$ python3 -q
>>> import numpy as np
>>> from numpy import linalg as LA
>>> np.set_printoptions(precision=2, suppress=True, linewidth=160, floatmode="fixed")
>>> def rd(a):
...     return np.round(a, 2) + 0
... 
>>> mat = np.loadtxt("out1.csv", delimiter=",")
>>> mat
array([[ 0.50, -1.20,  0.20,  0.60,  0.00],
       [ 0.10, -0.20, -0.20, -0.90,  0.50],
       [-0.80,  0.90, -0.40, -0.40,  0.30],
       [-6.60,  1.80, -0.60, -0.60,  0.00],
       [ 0.30,  0.60, -0.80,  0.50, -0.10],
       [-1.00, -0.30,  0.50, -0.50,  3.00],
       [ 0.00,  1.10,  0.10,  0.50, -0.20],
       [ 2.60,  1.10, -0.60,  0.00,  0.10],
       [ 1.30, -1.50, -0.40,  1.30,  0.60],
       [-0.70, -2.60, -0.80, -1.10,  1.00],
       [-1.60, -1.00,  1.30,  1.40,  1.00],
       [ 0.30,  0.50,  0.60, -0.60,  0.20],
       [ 0.40, -1.00,  0.70, -0.60, -0.50],
       [-0.50, -0.30, -1.00,  0.00, -1.20],
       [ 1.20,  1.90,  0.50, -1.00, -0.90],
       [-0.30, -0.10,  1.10, -1.10, -1.00],
       [ 0.90,  0.40,  0.20, -0.20,  0.10],
       [ 1.10,  0.10,  0.00,  1.00, -0.20],
       [ 0.00, -2.90,  0.40,  1.30, -1.30],
       [ 0.00, -0.80, -0.50,  0.30,  0.40]])
>>> Xs = mat - mat.mean(axis=0)
>>> U, sv, Vh = LA.svd(Xs, full_matrices=False)
>>> rd(sv ** 2 / (sv ** 2).sum())
array([0.48, 0.25, 0.12, 0.08, 0.06])
>>> np.abs(U[:, 0]).argmax()
np.int64(3)
>>> (np.sign(U[:, 0]) == np.sign(U[0, 0])).astype(int)
array([1, 1, 0, 0, 1, 0, 0, 1, 1, 0, 0, 1, 1, 0, 1, 0, 1, 1, 1, 1])
>>> rd((sv ** 2).sum() ** 2 / (sv ** 4).sum())
np.float64(3.1)
>>> np.abs(Vh[0]).argmax()
np.int64(0)
>>> rd(Vh[0] * np.sign(Vh[0, np.abs(Vh[0]).argmax()]))
array([ 0.96, -0.21,  0.03,  0.13, -0.09])
>>> rd(Xs.mean(axis=0))
array([0.00, 0.00, 0.00, 0.00, 0.00])
>>> rd(np.abs(Vh[-1]))
array([0.03, 0.07, 0.99, 0.07, 0.02])
>>> print(LA.matrix_rank(Xs))
5
>>> vec = np.array([-1, 0, -3, 0, -3])
>>> y = mat @ vec
>>> rd(LA.pinv(mat) @ mat)
array([[1.00, 0.00, 0.00, 0.00, 0.00],
       [0.00, 1.00, 0.00, 0.00, 0.00],
       [0.00, 0.00, 1.00, 0.00, 0.00],
       [0.00, 0.00, 0.00, 1.00, 0.00],
       [0.00, 0.00, 0.00, 0.00, 1.00]])
>>> print(rd(y))
[-1.10 -1.00  1.10  8.40  2.40 -9.50  0.30 -1.10 -1.90  0.10 -5.30 -2.70 -1.00  7.10  0.00  0.00 -1.80 -0.50  2.70  0.30]
>>> rng = np.random.default_rng(40)
>>> y = y + 0.1 * rng.normal(size=20)
>>> rd(y)
array([-1.21, -1.11,  1.02,  8.48,  2.30, -9.60,  0.26, -0.96, -1.99,  0.03, -5.28, -2.69, -0.96,  7.04, -0.09, -0.13, -1.77, -0.52,  2.74,  0.30])
>>> beta, *_ = LA.lstsq(mat, y)
>>> rd(mat.T @ (y - mat @ beta))
array([0.00, 0.00, 0.00, 0.00, 0.00])
>>> rd(LA.norm(y - mat @ beta))
np.float64(0.34)
>>> beta.round()
array([-1.00,  0.00, -3.00,  0.00, -3.00])
>>> W0 = np.loadtxt("sample0.csv", delimiter=",")
>>> W0
array([[ 1.10,  6.29,  0.30, -2.20],
       [-1.20, -7.61,  1.50,  2.50],
       [ 0.20,  1.69,  0.60, -0.70],
       [ 0.90,  1.64, -0.90, -0.60],
       [-1.40,  0.61, -0.30, -0.10],
       [ 0.20,  1.12,  1.00, -0.40],
       [-2.60, -1.86, -1.80,  0.60],
       [ 0.70, -4.87, -1.30,  1.70],
       [ 1.90,  1.81, -0.50, -0.60],
       [-0.40, -2.29,  2.60,  0.80],
       [ 0.00, -3.20, -0.30,  1.10],
       [ 0.40,  4.02, -0.50, -1.30],
       [ 0.90,  3.22,  2.30, -1.10],
       [ 0.60, -1.45, -0.50,  0.40],
       [ 1.30, -1.37,  0.30,  0.40],
       [ 1.00,  2.56,  1.20, -1.00],
       [ 0.30, -1.73,  0.10,  0.50],
       [-0.20,  0.37,  0.50, -0.20],
       [-1.60, -1.81, -1.20,  0.70],
       [-1.10, -7.67,  0.20,  2.50],
       [-1.00,  0.02,  0.30,  0.10],
       [-1.50,  3.14, -1.80, -1.00],
       [-0.30,  0.32, -0.20, -0.20],
       [-1.00, -1.47,  0.10,  0.70],
       [-2.10, -2.91,  2.50,  0.90],
       [-0.80,  1.39,  0.30, -0.60],
       [ 0.70,  1.51,  0.40, -0.60]])
>>> Xs = (W0 - W0.mean(axis=0)) / W0.std(axis=0)
>>> rd(Xs.std(axis=0))
array([1.00, 1.00, 1.00, 1.00])
>>> np.argwhere(np.abs(Xs) > 2)
array([[ 0,  1],
       [ 0,  3],
       [ 1,  1],
       [ 1,  3],
       [ 6,  0],
       [ 9,  2],
       [19,  1],
       [19,  3],
       [24,  2]])
>>> beta = LA.lstsq(np.delete(Xs, 0, axis=1), Xs[:, 0])[0]
>>> rd(beta)
array([-2.66,  0.05, -3.08])
